% python3 -q
>>> import numpy as np
>>> np.set_printoptions(precision=4, suppress=True, linewidth=200, floatmode="fixed")
>>> tidy = lambda a: np.round(a, 4) + 0
>>> F = np.load("run9.npy")
>>> F
array([[ 1,  1, -1, -1,  1,  1, -1, -1],
       [ 1, -1, -1,  1,  1, -1, -1,  1],
       [ 1,  1,  1,  1,  1,  1,  1,  1],
       [ 1,  1,  1,  1, -1, -1, -1, -1]])
>>> def softmax(z):
...     e = np.exp(z - z.max(axis=-1, keepdims=True))
...     return e / e.sum(axis=-1, keepdims=True)
... 
>>> tidy(softmax(F).sum(axis=1))
array([1.0000, 1.0000, 1.0000, 1.0000])
>>> tidy(softmax(10 * F[3]))
array([0.2500, 0.2500, 0.2500, 0.2500, 0.0000, 0.0000, 0.0000, 0.0000])
>>> scores = F @ F.T / np.sqrt(8)
>>> softmax(scores).round(6).argmax(axis=1)
array([0, 1, 2, 3])
>>> tidy(softmax(scores))
array([[0.8494, 0.0502, 0.0502, 0.0502],
       [0.0502, 0.8494, 0.0502, 0.0502],
       [0.0502, 0.0502, 0.8494, 0.0502],
       [0.0502, 0.0502, 0.0502, 0.8494]])
>>> u = np.array([3, -4])
>>> np.array([np.convolve(row, u, "same") for row in F])
array([[ 3, -1, -7,  1,  7, -1, -7,  1],
       [ 3, -7,  1,  7, -1, -7,  1,  7],
       [ 3, -1, -1, -1, -1, -1, -1, -1],
       [ 3, -1, -1, -1, -7,  1,  1,  1]])
>>> np.correlate(F[2], F[0], "full")
array([-1, -2, -1,  0, -1, -2, -1,  0,  1,  2,  1,  0,  1,  2,  1])
>>> np.cross(F[2, :3], F[0, :3])
array([-2,  2,  0])
>>> m1 = np.array([[1.0, 2.0, -2.0, -2.0],
...     [-1.0, -1.0, 1.0, 5.0],
...     [1.0, 1.0, -2.0, -4.0],
...     [0.0, 0.0, 0.0, -2.0]])
>>> O, V = np.linalg.qr(m1[:, :1])[0], np.linalg.qr(m1[:, 1:])[0]
>>> sv = np.linalg.svd(O.T @ V, compute_uv=False)
>>> tidy(sv)
array([0.9920])
>>> tidy(np.linalg.norm(O @ O.T - V @ V.T, 2))
np.float64(1.0)
>>> u = np.array([0, 4, -3, 3])
>>> A2 = m1 + np.outer(u, np.eye(4)[0])
>>> A2
array([[ 1.0000,  2.0000, -2.0000, -2.0000],
       [ 3.0000, -1.0000,  1.0000,  5.0000],
       [-2.0000,  1.0000, -2.0000, -4.0000],
       [ 3.0000,  0.0000,  0.0000, -2.0000]])
>>> np.linalg.matrix_rank(np.linalg.inv(A2) - np.linalg.inv(m1), tol=1e-8)
np.int64(1)
>>> tidy(np.linalg.det(A2) / np.linalg.det(m1)), tidy(1 + np.linalg.solve(m1, u)[0])
(np.float64(-19.0), np.float64(-19.0))
>>> data = np.loadtxt("w.csv", delimiter=",")
>>> data
array([[ 0.4686, -0.0398, -0.5408],
       [ 2.7305, -1.3064, -2.7830],
       [-0.0553, -0.0506,  0.0570],
       [-1.5558,  0.6460,  1.2978],
       [ 4.0386, -2.0223, -4.1269],
       [-1.9739,  0.9589,  1.9678],
       [-2.0862,  0.9865,  2.0714],
       [-0.3281,  0.4450,  0.3219],
       [-4.2682,  2.0756,  4.2432],
       [ 1.3125, -0.6276, -1.3481],
       [ 2.0893, -1.1521, -2.1563],
       [ 0.5395, -0.2173, -0.7550],
       [-1.4591,  0.6500,  1.2246],
       [-2.9547,  1.3573,  3.1531],
       [ 1.0755, -0.3943, -0.9183],
       [ 2.4764, -1.2744, -2.5361],
       [ 1.7168, -0.8137, -1.7528],
       [ 1.7906, -0.9736, -1.5770],
       [-1.4881,  0.6641,  1.3785],
       [ 0.8426, -0.6931, -1.0662],
       [ 0.9725, -0.6954, -0.9998],
       [-3.3149,  1.5828,  3.2664],
       [-0.8147,  0.4854,  0.9310],
       [-2.1635,  1.0144,  2.0305],
       [ 5.5139, -2.9301, -5.4448],
       [-1.9760,  0.9962,  1.9683]])
>>> tidy(softmax(data).sum(axis=1))
array([1.0000, 1.0000, 1.0000, 1.0000, 1.0000, 1.0000, 1.0000, 1.0000, 1.0000, 1.0000, 1.0000, 1.0000, 1.0000, 1.0000, 1.0000, 1.0000, 1.0000, 1.0000, 1.0000, 1.0000, 1.0000, 1.0000, 1.0000, 1.0000,
       1.0000, 1.0000])
>>> tidy(softmax(10 * data[10]))
array([1.0000, 0.0000, 0.0000])
>>> tidy(softmax(data[10] + -2))
array([0.9493, 0.0371, 0.0136])
>>> scores = data @ data.T / np.sqrt(3)
>>> tidy(softmax(scores)[10] @ data)
array([ 5.4856, -2.9128, -5.4194])
>>> softmax(scores).round(6).argmax(axis=1)
array([24, 24,  8,  8, 24,  8,  8,  8,  8, 24, 24, 24,  8,  8, 24, 24, 24, 24,  8, 24, 24,  8,  8,  8, 24,  8])
>>> C2 = np.cov(data, rowvar=False)
>>> tidy(np.linalg.eigvalsh(C2)[::-1])
array([12.3896,  0.0126,  0.0073])
>>> tidy(data.std(axis=0))
array([2.3049, 1.1557, 2.2987])
>>> C2.shape
(3, 3)
>>> np.argsort(-data.std(axis=0).round(6), kind="stable")
array([0, 2, 1])
>>> tidy(np.corrcoef(data.T))
array([[ 1.0000, -0.9947, -0.9987],
       [-0.9947,  1.0000,  0.9944],
       [-0.9987,  0.9944,  1.0000]])
>>> np.argwhere(np.triu(np.abs(np.corrcoef(data.T)) > 0.8, 1))
array([[0, 1],
       [0, 2],
       [1, 2]])
>>> tidy(np.median(data, axis=0))
array([ 0.2066, -0.0452, -0.2419])
>>> vec = np.array([2, 0, -5])
>>> y = data @ vec
>>> tidy(np.linalg.solve(data.T @ data, data.T @ y))
array([ 2.0000,  0.0000, -5.0000])
>>> rng = np.random.default_rng(538487)
>>> y = y + 0.3 * rng.normal(size=26)
>>> tidy(y)
array([  3.4677,  19.8831,  -0.8854,  -9.8990,  28.4892, -14.5453, -14.3463,  -1.9777, -29.8184,   9.3661,  14.9699,   5.1636,  -9.3509, -21.7338,   6.3857,  17.1945,  12.6693,  11.2054, -10.1946,
         6.6563,   6.8554, -22.8853,  -6.2715, -14.6578,  38.3830, -14.0054])
>>> c, *_ = np.linalg.lstsq(data, y)
>>> [round(float(np.linalg.norm(np.linalg.solve(data.T @ data + lam * np.eye(3), data.T @ y))), 2) for lam in (0, 1, 10, 100)]
[5.61, 4.72, 4.53, 3.54]
